>>> import numpy as np
>>> from numpy import linalg as LA
>>> np.set_printoptions(precision=2, suppress=True, linewidth=140)
>>> rnd = lambda a: np.round(a, 2) + 0
>>> B = np.array([[0], [-1], [3], [2], [-1], [-2], [0]])
>>> W2 = np.array([[2, 2, 0, 0, 1, 2]])
>>> E = B @ W2
>>> print(E)
[[ 0  0  0  0  0  0]
 [-2 -2  0  0 -1 -2]
 [ 6  6  0  0  3  6]
 [ 4  4  0  0  2  4]
 [-2 -2  0  0 -1 -2]
 [-4 -4  0  0 -2 -4]
 [ 0  0  0  0  0  0]]
>>> print(rnd(np.trace(LA.pinv(E) @ E)))
1.0
>>> print(rnd(E @ LA.pinv(E) @ E))
[[ 0.  0.  0.  0.  0.  0.]
 [-2. -2.  0.  0. -1. -2.]
 [ 6.  6.  0.  0.  3.  6.]
 [ 4.  4.  0.  0.  2.  4.]
 [-2. -2.  0.  0. -1. -2.]
 [-4. -4.  0.  0. -2. -4.]
 [ 0.  0.  0.  0.  0.  0.]]
>>> print(np.allclose(E[:-1].T @ LA.lstsq(E[:-1].T, E[-1])[0], E[-1]))
True
>>> rng = np.random.default_rng(19)
>>> B = E + rng.integers(-2, 3, (7, 1)) @ rng.integers(-2, 3, (1, 6))
>>> print(B)
[[ 0  0  0  0  0  0]
 [-2 -2  0  0 -1 -2]
 [ 8  6  1  2  2  4]
 [ 0  4 -2 -4  4  8]
 [ 0 -2  1  2 -2 -4]
 [-2 -4  1  2 -3 -6]
 [-4  0 -2 -4  2  4]]
>>> print(np.abs(B - E).sum(axis=1))
[ 0  0  8 16  8  8 16]
>>> A = np.loadtxt("w.csv", delimiter=",")
>>> print(A)
[[ 6.  6.  2.  2.]
 [ 9.  0.  3.  0.]
 [-4. -4.  4.  4.]
 [-6.  0.  6.  0.]]
>>> x = np.array([6, -4, -2, -9])
>>> a = np.maximum(A @ x, 0)
>>> print(a)
[ 0. 48.  0.  0.]
>>> print(rnd(np.tanh(A @ x)))
[-1.  1. -1. -1.]
>>> print(A * (a > 1e-9)[:, None])
[[ 0.  0.  0.  0.]
 [ 9.  0.  3.  0.]
 [-0. -0.  0.  0.]
 [-0.  0.  0.  0.]]
>>> print(np.maximum(A @ x, 0) - np.maximum(-A @ x, 0))
[-10.  48. -52. -48.]
